% ipython --no-banner

In [1]: import numpy as np

In [2]: from numpy import linalg as LA

In [3]: np.set_printoptions(precision=2, suppress=True, linewidth=160, legacy="1.25")

In [4]: def tidy(a):
   ...:     return np.round(a, 2) + 0
   ...: 

In [5]: F = np.abs(np.array([[2, 2, 3, 0, 1, 0],
   ...:     [2, 1, 0, 3, 3, 0],
   ...:     [2, 0, 0, 2, 1, 2],
   ...:     [1, 2, 1, 2, 0, 2],
   ...:     [0, 1, 0, 3, 3, 1],
   ...:     [0, 1, 0, 0, 0, 1]])) + np.eye(6)

In [6]: F = F / F.sum(axis=1, keepdims=True)

In [7]: tidy(F)
Out[7]: 
array([[0.33, 0.22, 0.33, 0.  , 0.11, 0.  ],
       [0.2 , 0.2 , 0.  , 0.3 , 0.3 , 0.  ],
       [0.25, 0.  , 0.12, 0.25, 0.12, 0.25],
       [0.11, 0.22, 0.11, 0.33, 0.  , 0.22],
       [0.  , 0.11, 0.  , 0.33, 0.44, 0.11],
       [0.  , 0.33, 0.  , 0.  , 0.  , 0.67]])

In [8]: vec = np.array([3, 2, 2, 0, 3, 1])

In [9]: tidy(F * vec)
Out[9]: 
array([[1.  , 0.44, 0.67, 0.  , 0.33, 0.  ],
       [0.6 , 0.4 , 0.  , 0.  , 0.9 , 0.  ],
       [0.75, 0.  , 0.25, 0.  , 0.38, 0.25],
       [0.33, 0.44, 0.22, 0.  , 0.  , 0.22],
       [0.  , 0.22, 0.  , 0.  , 1.33, 0.11],
       [0.  , 0.67, 0.  , 0.  , 0.  , 0.67]])

In [10]: LA.norm(F @ vec) <= LA.norm(F, 2) * LA.norm(vec) + 1e-9
Out[10]: True

In [11]: tidy(F @ np.ones(6))
Out[11]: array([1., 1., 1., 1., 1., 1.])

In [12]: (F @ vec).argmax()
Out[12]: 0

In [13]: tidy((F * vec).sum(axis=1))
Out[13]: array([2.44, 1.9 , 1.62, 1.22, 1.67, 1.33])

In [14]: tidy(F @ np.eye(6)[3])
Out[14]: array([0.  , 0.3 , 0.25, 0.33, 0.33, 0.  ])
